% ipython --no-banner

In [1]: import numpy as np

In [2]: import numpy.linalg as la

In [3]: np.set_printoptions(precision=1, suppress=True, linewidth=120)

In [4]: def rd(a):
   ...:     return np.round(a, 1) + 0
   ...: 

In [5]: M = np.load("mat.npy")

In [6]: M
Out[6]: 
array([[5., 1., 1., 1., 1.],
       [1., 5., 1., 1., 1.],
       [1., 1., 5., 1., 1.],
       [1., 1., 1., 5., 1.],
       [1., 1., 1., 1., 5.]])

In [7]: # symmetric

In [8]: B = la.invert(M)
Traceback (most recent call last):
  Cell In[8], line 1
    B = la.invert(M)
AttributeError: module 'numpy.linalg' has no attribute 'invert'


In [9]: B = la.inv(M)

In [10]: rd(B)
Out[10]: 
array([[0.2, 0. , 0. , 0. , 0. ],
       [0. , 0.2, 0. , 0. , 0. ],
       [0. , 0. , 0.2, 0. , 0. ],
       [0. , 0. , 0. , 0.2, 0. ],
       [0. , 0. , 0. , 0. , 0.2]])

In [11]: rd(la.inv(B))
Out[11]: 
array([[5., 1., 1., 1., 1.],
       [1., 5., 1., 1., 1.],
       [1., 1., 5., 1., 1.],
       [1., 1., 1., 5., 1.],
       [1., 1., 1., 1., 5.]])

In [12]: rd(np.abs(la.eigvals(M)).max())
Out[12]: np.float64(9.0)

In [13]: assert M == M.T
Traceback (most recent call last):
  Cell In[13], line 1
    assert M == M.T
ValueError: The truth value of an array with more than one element is ambiguous. Use a.any() or a.all()


In [14]: np.allclose(M, M.T)
Out[14]: True

In [15]: np.allclose(M @ M.T, M.T @ M)
Out[15]: True

In [16]: rd(np.sort(np.abs(la.eigvals(M))))
Out[16]: array([4., 4., 4., 4., 9.])

In [17]: rng = np.random.default_rng(4091)

In [18]: idx = rng.permutation(5)

In [19]: idx
Out[19]: array([3, 0, 1, 4, 2])

In [20]: B = M[idx][:, idx]

In [21]: B
Out[21]: 
array([[5., 1., 1., 1., 1.],
       [1., 5., 1., 1., 1.],
       [1., 1., 5., 1., 1.],
       [1., 1., 1., 5., 1.],
       [1., 1., 1., 1., 5.]])

In [22]: np.trace(B)
Out[22]: np.float64(25.0)

In [23]: np.diag(B)
Out[23]: array([5., 5., 5., 5., 5.])

In [24]: np.allclose(B, M)
Out[24]: True

In [25]: rd(np.sort(np.abs(la.eigvals(B))))
Out[25]: array([4., 4., 4., 4., 9.])

In [26]: evals, evecs = la.eigh(M)

In [27]: x = np.array([3, 2, 5, 5, 1])

In [28]: rd(evecs * np.abs(evals) @ evecs.T)
Out[28]: 
array([[5., 1., 1., 1., 1.],
       [1., 5., 1., 1., 1.],
       [1., 1., 5., 1., 1.],
       [1., 1., 1., 5., 1.],
       [1., 1., 1., 1., 5.]])

In [29]: J = np.loadtxt("run4.csv", delimiter=",")

In [30]: J
Out[30]: 
array([[-62.,  -1.,   0.,   2.,   1.,  -1.,   2.,  -1.,   2.,  -2.,  -2.,  -1.,  -2.],
       [ -2., -19.,   1.,  -1.,  -1.,   1.,  -1.,  -1.,  -1.,   0.,   1.,  -2.,   2.],
       [ -1.,   0.,  40.,  -2.,  -1.,  -1.,  -2.,   1.,  -1.,  -2.,  -2.,  -1.,  -1.],
       [ -1.,   0.,  -2., -58.,  -1.,   1.,   1.,   1.,   1.,   2.,  -1.,   2.,   1.],
       [ -1.,   0.,   1.,  -2., -21.,   2.,  -2.,   0.,  -2.,   1.,   0.,  -1.,   1.],
       [  2.,   1.,  -2.,  -2.,   2., -62.,   2.,   1.,   2.,  -1.,   2.,  -2.,   1.],
       [  1.,  -2.,  -1.,   1.,   2.,   1.,   2.,  -1.,  -2.,  -1.,  -1.,  -2.,   1.],
       [ -2.,   0.,   2.,  -2.,  -2.,   1.,   0.,  59.,   2.,   2.,   0.,   1.,  -1.],
       [  2.,  -2.,   2.,   1.,  -1.,   1.,   1.,   2., -61.,   2.,   0.,   2.,   0.],
       [ -1.,   2.,   0.,   0.,   0.,  -1.,   1.,   0.,   2., -61.,  -2.,   0.,  -2.],
       [ -2.,   2.,  -2.,  -1.,   2.,  -1.,   1.,   2.,   2.,   1., -18.,   2.,   1.],
       [ -1.,   1.,   1.,   2.,  -2.,  -2.,   1.,  -1.,   1.,  -1.,  -1., -61.,  -1.],
       [  2.,  -2.,   1.,  -2.,   1.,  -1.,  -2.,   2.,   0.,   2.,  -2.,   0.,  -2.]])

In [31]: x = np.array([2, 3, 2, 4, 2, 4, 0, 0, 0, 0, 5, 2, 0])

In [32]: y = J @ x

In [33]: y
Out[33]: array([-133.,  -60.,   52., -237.,  -44., -243.,   -3.,   -6.,   12.,  -10.,  -92., -128.,  -20.])

In [34]: rd(la.solve(J, y))
Out[34]: array([2., 3., 2., 4., 2., 4., 0., 0., 0., 0., 5., 2., 0.])

In [35]: rd(la.solve(J, y + J[:, 9]))
Out[35]: array([2., 3., 2., 4., 2., 4., 0., 0., 0., 1., 5., 2., 0.])

In [36]: rd(la.solve(J, 5 * y))
Out[36]: array([10., 15., 10., 20., 10., 20.,  0.,  0.,  0.,  0., 25., 10.,  0.])

In [37]: x = np.array([4, 0, 6, 4, 4, 1, 8, 9, 1, 3, 5, 0, 1])

In [38]: h = np.maximum(J @ x, 0)

In [39]: np.flatnonzero(h > 1e-9)
Out[39]: array([ 2,  6,  7, 12])

In [40]: h
Out[40]: array([  0.,   0., 198.,   0.,   0.,   0.,   9., 527.,   0.,   0.,   0.,   0.,   5.])

In [41]: np.maximum(J @ (3 * x), 0)
Out[41]: array([   0.,    0.,  594.,    0.,    0.,    0.,   27., 1581.,    0.,    0.,    0.,    0.,   15.])

In [42]: J.T @ h
Out[42]: array([-1233.,   -28.,  8970., -1451., -1229.,   333.,  -388., 31292.,   838.,   659.,  -415.,   311.,  -726.])

In [43]: idx = rng.permutation(13)

In [44]: idx
Out[44]: array([ 6,  1, 12,  3,  8,  9, 10,  2,  5,  7,  4,  0, 11])

In [45]: B = J[idx][:, idx]

In [46]: np.allclose(B, J)
Out[46]: False

In [47]: np.trace(B)
Out[47]: np.float64(-324.0)

In [48]: B = J + rng.integers(-2, 3, (13, 12)) @ rng.integers(-2, 3, (12, 13))

In [49]: B
Out[49]: 
array([[-67.,  16.,  -8.,  15.,  -3.,  -6.,  -1.,  -9.,   0., -11.,  -9.,  -6.,   0.],
       [  6., -23.,   1.,   5.,  11.,  -6.,  -6.,   3.,   4., -12.,   1.,  -8.,  -1.],
       [ -4.,  -2.,  40.,  -8.,  -2.,  -5.,  -2.,  10.,   8.,  -1.,  -8.,   6.,   4.],
       [  8.,  -4.,  -7., -47.,  -7., -12.,  -4.,  -2.,  10.,  12.,  -5.,   6.,   4.],
       [ -2.,   0.,   2.,  -9., -14.,  12.,   0.,  -3.,  -4.,  -4.,   5., -15.,  -5.],
       [  3.,  -4.,  10.,  -8.,   5., -59.,  12.,   5.,  12.,  -6.,   1.,   3.,  13.],
       [  9.,   0.,  -1.,  -9.,   3.,   4.,   6.,   2.,   0.,   5.,  -8.,   4.,   2.],
       [ -1.,  13.,   2.,   2.,  14.,   0., -13.,  45.,  10.,  -6.,  -9.,   0.,   2.],
       [ 18.,   6.,  -7.,   9., -11., -23.,  -5.,   5., -50.,  10.,  -9.,  10.,  -9.],
       [ -1.,  15.,  -5.,  18.,  -6., -10., -13.,  -3.,   4., -72.,   3.,  -7.,  -7.],
       [ -2.,   4.,  -4.,   8.,  10.,  -2.,  11.,  -1.,   3.,  -9., -22.,  -2.,  13.],
       [-14.,   0.,  -1., -18., -10.,   8.,   2.,  18.,   1.,  -5.,  -7., -60.,   2.],
       [-13.,   3.,   4.,  -7.,  -2.,   4.,   1.,  -1.,  -7.,  -4.,   3.,  -3.,  -5.]])

In [50]: la.matrix_rank(B - J, tol=1e-8)
Out[50]: np.int64(12)

In [51]: np.abs(B - J).sum(axis=1)
Out[51]: array([ 88.,  72.,  53.,  86.,  63.,  77.,  53.,  91., 129.,  98.,  66.,  88.,  66.])

In [52]: rd(la.svd(B - J, compute_uv=False))
Out[52]: array([60.3, 47.3, 34.9, 30.3, 24.5, 23.2, 16.3, 12.8,  9.6,  8.3,  3. ,  1.1,  0. ])
